In [1]: import numpy as np

In [2]: from numpy import linalg as LA

In [3]: np.set_printoptions(precision=1, suppress=True, linewidth=120)

In [4]: arr = np.load("arr.npy")

In [5]: arr
Out[5]: 
array([[0, 0, 1, 0, 1, 1],
       [0, 0, 0, 1, 0, 0],
       [1, 0, 0, 0, 0, 1],
       [0, 1, 0, 0, 0, 0],
       [1, 0, 0, 0, 0, 1],
       [1, 0, 1, 0, 1, 0]])

In [6]: Uu, sv, Vt = LA.svd(arr)

In [7]: V = Vt[:(sv > 1e-8).sum()]

In [8]: rng = np.random.default_rng(880614)

In [9]: x0 = arr[1] + 5 * arr[4] + rng.integers(2) * np.eye(6)[5]

In [10]: x0
Out[10]: array([5., 0., 0., 1., 0., 5.])

In [11]: np.diag(V.T @ V)
Out[11]: array([1. , 1. , 0.5, 1. , 0.5, 1. ])

In [12]: round(float(LA.norm(x0 - V.T @ V @ x0)), 1)
Out[12]: 0.0

In [13]: M2 = arr / np.sqrt((arr ** 2).mean(axis=1, keepdims=True))

In [14]: LA.norm(M2, axis=1)
Out[14]: array([2.4, 2.4, 2.4, 2.4, 2.4, 2.4])

In [15]: M2[1]
Out[15]: array([0. , 0. , 0. , 2.4, 0. , 0. ])

In [16]: th = np.radians(135)

In [17]: Rm = np.eye(6)

In [18]: Rm[2, 2] = Rm[0, 0] = np.cos(th)

In [19]: Rm[2, 0], Rm[0, 2] = -np.sin(th), np.sin(th)

In [20]: Rm
Out[20]: 
array([[-0.7,  0. ,  0.7,  0. ,  0. ,  0. ],
       [ 0. ,  1. ,  0. ,  0. ,  0. ,  0. ],
       [-0.7,  0. , -0.7,  0. ,  0. ,  0. ],
       [ 0. ,  0. ,  0. ,  1. ,  0. ,  0. ],
       [ 0. ,  0. ,  0. ,  0. ,  1. ,  0. ],
       [ 0. ,  0. ,  0. ,  0. ,  0. ,  1. ]])

In [21]: M2 = arr @ Rm.T

In [22]: M2.round(1) + 0
Out[22]: 
array([[ 0.7,  0. , -0.7,  0. ,  1. ,  1. ],
       [ 0. ,  0. ,  0. ,  1. ,  0. ,  0. ],
       [-0.7,  0. , -0.7,  0. ,  0. ,  1. ],
       [ 0. ,  1. ,  0. ,  0. ,  0. ,  0. ],
       [-0.7,  0. , -0.7,  0. ,  0. ,  1. ],
       [ 0. ,  0. , -1.4,  0. ,  1. ,  0. ]])

In [23]: round(float(LA.det(Rm)), 1), round(np.trace(Rm), 1)
Out[23]: (1.0, np.float64(2.6))

In [24]: np.abs(M2 - arr).max(axis=0)
Out[24]: array([1.7, 0. , 2.4, 0. , 0. , 0. ])

In [25]: np.allclose(LA.norm(arr, axis=1), LA.norm(M2, axis=1))
Out[25]: True

In [26]: W0 = np.loadtxt("x.csv", delimiter=",")

In [27]: W0
Out[27]: 
array([[8., 0., 0., 0., 0., 0., 0., 0., 0., 0.],
       [0., 7., 0., 0., 0., 0., 0., 0., 0., 0.],
       [0., 0., 5., 0., 0., 0., 0., 0., 0., 0.],
       [0., 0., 0., 8., 0., 0., 0., 0., 0., 0.],
       [0., 0., 0., 0., 3., 0., 0., 0., 0., 0.],
       [0., 0., 0., 0., 0., 7., 0., 0., 0., 0.],
       [0., 0., 0., 0., 0., 0., 0., 0., 0., 0.],
       [0., 0., 0., 0., 0., 0., 0., 4., 0., 0.],
       [0., 0., 0., 0., 0., 0., 0., 0., 5., 0.],
       [0., 0., 0., 0., 0., 0., 0., 0., 0., 2.]])

In [28]: W0 @ W0
Out[28]: 
array([[64.,  0.,  0.,  0.,  0.,  0.,  0.,  0.,  0.,  0.],
       [ 0., 49.,  0.,  0.,  0.,  0.,  0.,  0.,  0.,  0.],
       [ 0.,  0., 25.,  0.,  0.,  0.,  0.,  0.,  0.,  0.],
       [ 0.,  0.,  0., 64.,  0.,  0.,  0.,  0.,  0.,  0.],
       [ 0.,  0.,  0.,  0.,  9.,  0.,  0.,  0.,  0.,  0.],
       [ 0.,  0.,  0.,  0.,  0., 49.,  0.,  0.,  0.,  0.],
       [ 0.,  0.,  0.,  0.,  0.,  0.,  0.,  0.,  0.,  0.],
       [ 0.,  0.,  0.,  0.,  0.,  0.,  0., 16.,  0.,  0.],
       [ 0.,  0.,  0.,  0.,  0.,  0.,  0.,  0., 25.,  0.],
       [ 0.,  0.,  0.,  0.,  0.,  0.,  0.,  0.,  0.,  4.]])

In [29]: np.allclose(W0 @ W0.T, W0.T @ W0)
Out[29]: True
